>>> import numpy as np
>>> np.set_printoptions(suppress=True, linewidth=160)
>>> feats = np.vander(np.arange(5) - 1, 4, increasing=True)
>>> print(feats)
[[ 1 -1  1 -1]
 [ 1  0  0  0]
 [ 1  1  1  1]
 [ 1  2  4  8]
 [ 1  3  9 27]]
>>> print(np.round(np.linalg.norm(feats, axis=0), 1))
[ 2.2  3.9  9.9 28.2]
>>> print(round(float(np.linalg.norm(feats, "nuc")), 1))
35.0
>>> print(round(float(np.linalg.norm(feats, 2)), 1))
30.1
>>> print(np.round(np.linalg.norm(feats, 1), 1), round(np.linalg.norm(feats, np.inf), 1))
37.0 40.0
>>> print(np.linalg.norm(feats, axis=1).argmax())
4
>>> print(np.round(np.linalg.norm(feats) ** 2 / np.linalg.norm(feats, 2) ** 2, 1))
1.0
>>> x0 = np.array([2, -2, -1, -1])
>>> a = np.maximum(feats @ x0, 0)
>>> print(a)
[4 2 0 0 0]
>>> print(np.maximum(feats @ (3 * x0), 0))
[12  6  0  0  0]
>>> print(np.maximum(feats @ x0, 0) - np.maximum(-feats @ x0, 0))
[  4   2  -2 -14 -40]
>>> U, sig, VT = np.linalg.svd(feats)
>>> print(np.argmax(sig[:-1] / (sig[1:] + 1e-6)) + 1)
1
>>> out = U[:, :1] @ np.diag(sig[:1]) @ VT[:1]
>>> print(np.round(np.linalg.norm(feats - out) / np.linalg.norm(feats), 1))
0.1
>>> print(np.linalg.matrix_rank(out))
1
>>> print(out.round(1) + 0)
[[ 0.  -0.1 -0.2 -0.6]
 [ 0.   0.   0.   0. ]
 [ 0.1  0.2  0.5  1.3]
 [ 0.4  1.1  3.   8.5]
 [ 1.2  3.4  9.3 26.8]]
>>> print(np.linalg.matrix_rank(feats, rtol=0.05))
3
>>> out = np.c_[feats[:, :3] @ np.array([[3, 1, 1], [2, -1, 0], [-1, -2, -1]]), np.array([3, -1, -1, 1, -2])]
>>> print(out)
[[  0   0   0   3]
 [  3   1   1  -1]
 [  4  -2   0  -1]
 [  3  -9  -3   1]
 [  0 -20  -8  -2]]
>>> print(np.linalg.matrix_rank(out))
3
>>> print(np.round(np.linalg.lstsq(feats, out[:, 0])[0], 1) + 0)
[ 3.  2. -1.  0.]
>>> out = np.array([[3, 5, 4, 0, 1],
...     [3, 1, -5, 1, 2],
...     [-4, 5, -3, 4, 3],
...     [0, 2, -5, 4, -4],
...     [2, -2, -5, 2, 0]])
>>> out[-1] = out[0]
>>> J = out + 0.1 * np.eye(5)
>>> print(J)
[[ 3.1  5.   4.   0.   1. ]
 [ 3.   1.1 -5.   1.   2. ]
 [-4.   5.  -2.9  4.   3. ]
 [ 0.   2.  -5.   4.1 -4. ]
 [ 3.   5.   4.   0.   1.1]]
>>> gram = J.T @ J
>>> print(np.linalg.matrix_rank(gram))
5
>>> print((J @ J.T).shape)
(5, 5)
>>> print(gram.round(1))
[[ 43.6  13.8  21.  -13.    0.4]
 [ 13.8  80.2  10.   29.3  19.7]
 [ 21.   10.   90.4 -37.1   9.7]
 [-13.   29.3 -37.1  33.8  -2.4]
 [  0.4  19.7   9.7  -2.4  31.2]]
>>> print(np.round(np.trace(gram), 1), round(float((J ** 2).sum()), 1))
279.2 279.2
>>> print(np.round(np.linalg.eigvalsh(gram)[::-1], 1) + 0)
[118.3  99.6  36.9  24.4   0. ]
>>> W0 = np.array([[-8, -2, 0, 0, 0, 0],
...     [9, 2, 0, 0, 0, 0],
...     [-9, 0, 0, 0, 0, 0],
...     [0, 0, -8, -2, 0, 0],
...     [0, 0, 9, 2, 0, 0],
...     [0, 0, -9, 0, 0, 0],
...     [0, 0, 0, 0, -8, -2],
...     [0, 0, 0, 0, 9, 2],
...     [0, 0, 0, 0, -9, 0]])
>>> x0 = np.array([-1, 0, 0, -1, -2, -2])
>>> target = W0 @ x0
>>> print(target)
[  8  -9   9   2  -2   0  20 -22  18]
>>> print(np.round(np.linalg.lstsq(W0, target)[0], 1) + 0)
[-1.  0.  0. -1. -2. -2.]
>>> print(np.round(np.linalg.solve(W0.T @ W0, W0.T @ target), 1) + 0)
[-1.  0.  0. -1. -2. -2.]
>>> rng = np.random.default_rng(879)
>>> target = target + 0.1 * rng.normal(size=9)
>>> print(target.round(1))
[  8.   -8.8   8.9   1.9  -1.8  -0.1  20.1 -21.9  18. ]
>>> beta, *_ = np.linalg.lstsq(W0, target)
>>> print(beta.round())
[-1. -0.  0. -1. -2. -2.]
>>> print(np.round(W0.T @ (target - W0 @ beta), 1) + 0)
[0. 0. 0. 0. 0. 0.]
>>> print([round(float(np.linalg.norm(np.linalg.solve(W0.T @ W0 + lam * np.eye(6), W0.T @ target))), 2) for lam in (0, 1, 10, 100)])
[3.15, 2.85, 2.42, 1.73]
>>> O, R = np.linalg.qr(W0)
>>> print(O.shape, R.shape)
(9, 6) (6, 6)
>>> print(np.round(O @ R, 1) + 0)
[[-8. -2.  0.  0.  0.  0.]
 [ 9.  2.  0.  0.  0.  0.]
 [-9.  0.  0.  0.  0.  0.]
 [ 0.  0. -8. -2.  0.  0.]
 [ 0.  0.  9.  2.  0.  0.]
 [ 0.  0. -9.  0.  0.  0.]
 [ 0.  0.  0.  0. -8. -2.]
 [ 0.  0.  0.  0.  9.  2.]
 [ 0.  0.  0.  0. -9.  0.]]
>>> print(O.round(1) + 0)
[[-0.5  0.5  0.   0.   0.   0. ]
 [ 0.6 -0.4  0.   0.   0.   0. ]
 [-0.6 -0.8  0.   0.   0.   0. ]
 [ 0.   0.   0.5 -0.5  0.   0. ]
 [ 0.   0.  -0.6  0.4  0.   0. ]
 [ 0.   0.   0.6  0.8  0.   0. ]
 [ 0.   0.   0.   0.   0.5  0.5]
 [ 0.   0.   0.   0.  -0.6 -0.4]
 [ 0.   0.   0.   0.   0.6 -0.8]]
>>> print(np.round(np.abs(np.diag(R)), 1))
[15.   1.7 15.   1.7 15.   1.7]
>>> W0 @ W0
Traceback (most recent call last):
  File "<python-input-54>", line 1, in <module>
    W0 @ W0
    ~~~^~~~
ValueError: matmul: Input operand 1 has a mismatch in its core dimension 0, with gufunc signature (n?,k),(k,m?)->(n?,m?) (size 9 is different from 6)
>>> gram = W0.T @ W0
>>> print(np.allclose(gram, gram.T))
True
>>> print(np.round(np.linalg.svd(W0, compute_uv=False) ** 2, 1))
[231.2 231.2 231.2   2.8   2.8   2.8]
>>> print(gram)
[[226  34   0   0   0   0]
 [ 34   8   0   0   0   0]
 [  0   0 226  34   0   0]
 [  0   0  34   8   0   0]
 [  0   0   0   0 226  34]
 [  0   0   0   0  34   8]]
>>> print(np.linalg.matrix_rank(gram))
6
>>> print(np.trace(gram), (W0 ** 2).sum())
702 702
>>> print(np.round(np.linalg.eigvalsh(gram)[::-1], 1))
[231.2 231.2 231.2   2.8   2.8   2.8]
>>> W = np.array([[3, -3, -1, -3],
...     [1, -1, 3, 1],
...     [2, 1, 1, -1],
...     [3, 2, -1, -2],
...     [-1, 3, -3, 3],
...     [0, 1, 2, -3]])
>>> beta = np.array([2, 1, 2, 1])
>>> act = np.maximum(W0 @ W + beta, 0)
>>> print(act)
[[ 0 27  4 23]
 [31  0  0  0]
 [ 0 28 11 28]
 [ 0  0  0 13]
 [26 14  9  0]
 [ 0  0  0 10]
 [10  0 22  0]
 [ 0 30  0 22]
 [11  0 29  0]]
>>> basis = np.array([[4, 3, 0], [4, 3, 4], [3, 4, 1], [4, 5, 4]])
>>> print((act @ basis).round(6).argmax(axis=1))
[0 0 1 1 0 1 1 0 1]
>>> out = W0 / np.linalg.norm(W0, axis=1, keepdims=True)
>>> gram = out @ out.T
>>> print(np.argwhere(np.triu(np.abs(gram) > 0.95, 1)))
[[0 1]
 [0 2]
 [1 2]
 [3 4]
 [3 5]
 [4 5]
 [6 7]
 [6 8]
 [7 8]]
>>> print(gram.round(1))
[[ 1. -1.  1.  0.  0.  0.  0.  0.  0.]
 [-1.  1. -1.  0.  0.  0.  0.  0.  0.]
 [ 1. -1.  1.  0.  0.  0.  0.  0.  0.]
 [ 0.  0.  0.  1. -1.  1.  0.  0.  0.]
 [ 0.  0.  0. -1.  1. -1.  0.  0.  0.]
 [ 0.  0.  0.  1. -1.  1.  0.  0.  0.]
 [ 0.  0.  0.  0.  0.  0.  1. -1.  1.]
 [ 0.  0.  0.  0.  0.  0. -1.  1. -1.]
 [ 0.  0.  0.  0.  0.  0.  1. -1.  1.]]
>>> print(gram[8].round(1))
[ 0.  0.  0.  0.  0.  0.  1. -1.  1.]
>>> print(np.round(np.linalg.norm(out, axis=1), 1))
[1. 1. 1. 1. 1. 1. 1. 1. 1.]
>>> data = np.array([[8.0, 2.0, 6.0, 0.0],
...     [2.0, 5.0, 3.0, 0.0],
...     [6.0, 3.0, 13.0, 0.0],
...     [0.0, 0.0, 0.0, 4.0]])
>>> r0 = np.array([0, 1, 7, 8])
>>> out = data + np.outer(r0, np.eye(4)[2])
>>> print(np.linalg.matrix_rank(np.linalg.inv(out) - np.linalg.inv(data), tol=1e-8))
1
>>> print(round(np.linalg.det(out) / np.linalg.det(data), 1), round(float(1 + np.linalg.solve(data, r0)[2]), 1))
1.8 1.8
>>> print(np.linalg.matrix_rank(out - data))
1
>>> print(round(np.linalg.det(data), 1))
1152.0
>>> print(np.round(np.sort(np.linalg.eigvals(data).real), 1))
[ 4.  4.  4. 18.]
>>> print(np.flatnonzero(np.linalg.matrix_power((data != 0) + (data.T != 0) + np.eye(4), 4)[0]))
[0 1 2]
>>> w, V = np.linalg.eig(data)
>>> print(np.round(np.sort(np.linalg.eigvals(data.T)), 1))
[ 4.  4.  4. 18.]
>>> print(np.round(data @ V[:, 0] - w[0] * V[:, 0], 1) + 0)
[0. 0. 0. 0.]
>>> print(w.round(1))
[ 4. 18.  4.  4.]
>>> E = np.array([[-1.0, 1.0, 0.0, 0.0, 0.0, 0.0, 0.0, 0.0],
...     [0.0, -1.0, 1.0, 0.0, 0.0, 0.0, 0.0, 0.0],
...     [0.0, 0.0, -1.0, 1.0, 0.0, 0.0, 0.0, 0.0],
...     [0.0, 0.0, 0.0, -1.0, 1.0, 0.0, 0.0, 0.0],
...     [0.0, 0.0, 0.0, 0.0, -1.0, 1.0, 0.0, 0.0],
...     [0.0, 0.0, 0.0, 0.0, 0.0, -1.0, 1.0, 0.0],
...     [0.0, 0.0, 0.0, 0.0, 0.0, 0.0, -1.0, 1.0],
...     [0.0, 0.0, 0.0, 0.0, 0.0, 0.0, 0.0, -1.0]])
>>> print(E)
[[-1.  1.  0.  0.  0.  0.  0.  0.]
 [ 0. -1.  1.  0.  0.  0.  0.  0.]
 [ 0.  0. -1.  1.  0.  0.  0.  0.]
 [ 0.  0.  0. -1.  1.  0.  0.  0.]
 [ 0.  0.  0.  0. -1.  1.  0.  0.]
 [ 0.  0.  0.  0.  0. -1.  1.  0.]
 [ 0.  0.  0.  0.  0.  0. -1.  1.]
 [ 0.  0.  0.  0.  0.  0.  0. -1.]]
>>> labels = rng.permutation(8)
>>> out = E[:, labels] * rng.choice([-1, 1], 8)
>>> print(out)
[[-0. -0. -0. -0.  1. -1.  0.  0.]
 [-1. -0. -0. -0. -0.  1.  0.  0.]
 [ 1. -0. -0. -0. -0. -0.  0.  1.]
 [-0. -0. -1. -0. -0. -0.  0. -1.]
 [-0. -0.  1. -0. -0. -0.  1.  0.]
 [-0. -1. -0. -0. -0. -0. -1.  0.]
 [-0.  1. -0. -1. -0. -0.  0.  0.]
 [-0. -0. -0.  1. -0. -0.  0.  0.]]
>>> U, _, VT = np.linalg.svd(E.T @ out)
>>> print(np.round(U @ VT, 1) + 0)
[[ 0.  0.  0.  0. -1.  0.  0.  0.]
 [ 0.  0.  0.  0.  0. -1.  0.  0.]
 [-1.  0.  0.  0.  0.  0.  0.  0.]
 [ 0.  0.  0.  0.  0.  0.  0.  1.]
 [ 0.  0. -1.  0.  0.  0.  0.  0.]
 [ 0.  0.  0.  0.  0.  0.  1.  0.]
 [ 0. -1.  0.  0.  0.  0.  0.  0.]
 [ 0.  0.  0. -1.  0.  0.  0.  0.]]
>>> x0 = np.array([-2, 0, 2, -2, -2, -2, 2, 1])
>>> target = E @ x0
>>> beta, lr = np.zeros(8), 1 / np.linalg.norm(E, 2) ** 2
>>> for i in range(40):
...     beta -= lr * E.T @ (E @ beta - target)
...     if i % 10 == 0: print(i, round(np.linalg.norm(E @ beta - target), 1))
... 
0 3.2
10 0.3
20 0.2
30 0.2
>>> print(round(float(np.linalg.cond(E)), 1))
10.7
>>> print(beta.round(1))
[-1.5  0.5  2.5 -1.6 -1.6 -1.7  2.2  1.1]
>>> M = np.array([[-0.1, 1.1, 1.8, 2.5],
...     [0.4, 0.4, 0.5, 0.6],
...     [0.4, -0.5, -0.5, -0.8],
...     [0.4, -0.5, -1.4, -1.1],
...     [0.3, 0.4, 0.7, 0.2],
...     [0.3, -0.6, -1.7, -1.9],
...     [0.0, 0.1, 0.3, 0.4],
...     [0.6, 0.5, 0.2, 0.7],
...     [-0.4, -0.2, 0.6, 0.5],
...     [0.1, 0.1, -0.3, -0.2],
...     [0.1, 1.1, 1.4, 2.2],
...     [-0.7, 1.2, 1.1, 1.4],
...     [0.1, 0.4, 0.1, 0.8],
...     [-0.1, 1.1, 1.3, 1.9],
...     [0.5, 0.1, -0.5, 0.0]])
>>> x0 = np.array([0, 2, 1, 1])
>>> print(np.round((M * x0).sum(axis=1), 1))
[ 6.5  1.9 -2.3 -3.5  1.7 -4.8  0.9  1.9  0.7 -0.3  5.8  4.9  1.7  5.4 -0.3]
>>> print(M @ np.eye(4)[0])
[-0.1  0.4  0.4  0.4  0.3  0.3  0.   0.6 -0.4  0.1  0.1 -0.7  0.1 -0.1  0.5]
>>> print(np.round(np.einsum("ij,j->i", M, x0), 1))
[ 6.5  1.9 -2.3 -3.5  1.7 -4.8  0.9  1.9  0.7 -0.3  5.8  4.9  1.7  5.4 -0.3]
>>> print(np.sign((M @ x0).round(6)))
[ 1.  1. -1. -1.  1. -1.  1.  1.  1. -1.  1.  1.  1.  1. -1.]
>>> print(np.round(M @ np.ones(4), 1))
[ 5.3  1.9 -1.4 -2.6  1.6 -3.9  0.8  2.   0.5 -0.3  4.8  3.   1.4  4.2  0.1]
>>> x0 @ M
Traceback (most recent call last):
  File "<python-input-107>", line 1, in <module>
    x0 @ M
    ~~~^~~
ValueError: matmul: Input operand 1 has a mismatch in its core dimension 0, with gufunc signature (n?,k),(k,m?)->(n?,m?) (size 15 is different from 4)
>>> print(np.linalg.norm(M @ x0) <= np.linalg.norm(M, 2) * np.linalg.norm(x0) + 1e-9)
True
>>> D = np.linalg.norm(M[:, None] - M[None], axis=-1)
>>> print(D[12].round(1))
[2.5 0.5 2.  2.6 0.9 3.4 0.5 0.5 1.  1.1 2.  1.6 0.  1.8 1.1]
>>> print(np.unravel_index(D.round(6).argmax(), D.shape))
(np.int64(0), np.int64(5))
>>> print(D[:5, :5].round(1))
[[0.  2.5 4.4 5.1 2.7]
 [2.5 0.  1.9 2.7 0.5]
 [4.4 1.9 0.  0.9 1.8]
 [5.1 2.7 0.9 0.  2.6]
 [2.7 0.5 1.8 2.6 0. ]]
>>> print(D.shape)
(15, 15)
>>> print(np.round(np.linalg.norm(M - M.mean(axis=0), axis=1), 1))
[2.7 0.4 1.7 2.4 0.6 3.2 0.3 0.6 0.8 0.9 2.2 1.7 0.4 2.  1. ]
>>> print(np.round(np.linalg.norm(M, axis=1), 1))
[3.3 1.  1.1 1.9 0.9 2.6 0.5 1.1 0.9 0.4 2.8 2.3 0.9 2.6 0.7]
>>> W = np.array([[2, -2, 2, -2, 2],
...     [3, -2, -3, 1, -1],
...     [0, 2, -2, 0, 1],
...     [3, 0, 0, 3, 3]])
>>> beta = np.array([-3, 0, -2, -1, 1])
>>> act = np.maximum(M @ W + beta, 0)
>>> print(np.round((act > 0).mean(axis=0), 1))
[0.5 0.4 0.2 0.6 0.8]
>>> print(np.linalg.matrix_rank(act))
5
>>> basis = np.array([[-1, -3], [3, 0], [-1, 2], [1, 0], [-2, -1]])
>>> print((act @ basis).round(6).argmax(axis=1))
[0 1 1 1 1 1 1 0 0 1 0 0 1 0 1]
>>> sig = 20 * 0.9 ** np.arange(5)
>>> m1 = rng.normal(size=(22, 5)) * rng.permutation(sig)
>>> print(m1.round(1))
[[  9.9  -8.2  19.5  11.4  -6.5]
 [-14.2  12.8   3.8  15.4  10.2]
 [-28.   -7.1  12.   -6.6  12.6]
 [-16.7 -23.   -7.   -4.8   7.5]
 [ -3.6 -27.  -19.8   2.   37.5]
 [ 16.8   7.9 -15.2  -5.2  -7.6]
 [  2.1 -12.4   4.2  43.2   9.1]
 [-20.7   1.2  -1.7  -7.6 -17.9]
 [  0.9  32.6  -1.7   3.4 -16.4]
 [ -8.5  18.8   8.8 -21.8  11.4]
 [ -7.4 -13.7  -5.   -0.5 -10.9]
 [  9.4  -2.7   2.5   2.6  25.1]
 [ 10.6  -9.2  19.8 -19.8  -8.7]
 [-14.3 -22.9  -8.   -3.3  -7. ]
 [-15.  -18.3  -2.9  16.1 -10.6]
 [ 10.8  14.    6.3 -12.3 -10.3]
 [ -1.4  10.2  12.6  15.9  -3.1]
 [ -3.9  -3.4  25.7  16.7   6.3]
 [ 10.7   5.    7.5  10.5  14.7]
 [ 27.5  -2.7   7.3 -11.    0.7]
 [ 19.3   1.4  -0.9  14.9  -7.3]
 [ -8.   -6.1  -2.8  29.6 -13.5]]
>>> w, V = np.linalg.eigvalsh(data)
Traceback (most recent call last):
  File "<python-input-126>", line 1, in <module>
    w, V = np.linalg.eigvalsh(data)
    ^^^^
ValueError: too many values to unpack (expected 2)
>>> w, V = np.linalg.eigh(data)
>>> print(np.round(np.linalg.eigvalsh(data @ data), 1))
[ 16.  16.  16. 324.]
>>> print((w > 1e-8).sum(), (w < -1e-8).sum())
4 0
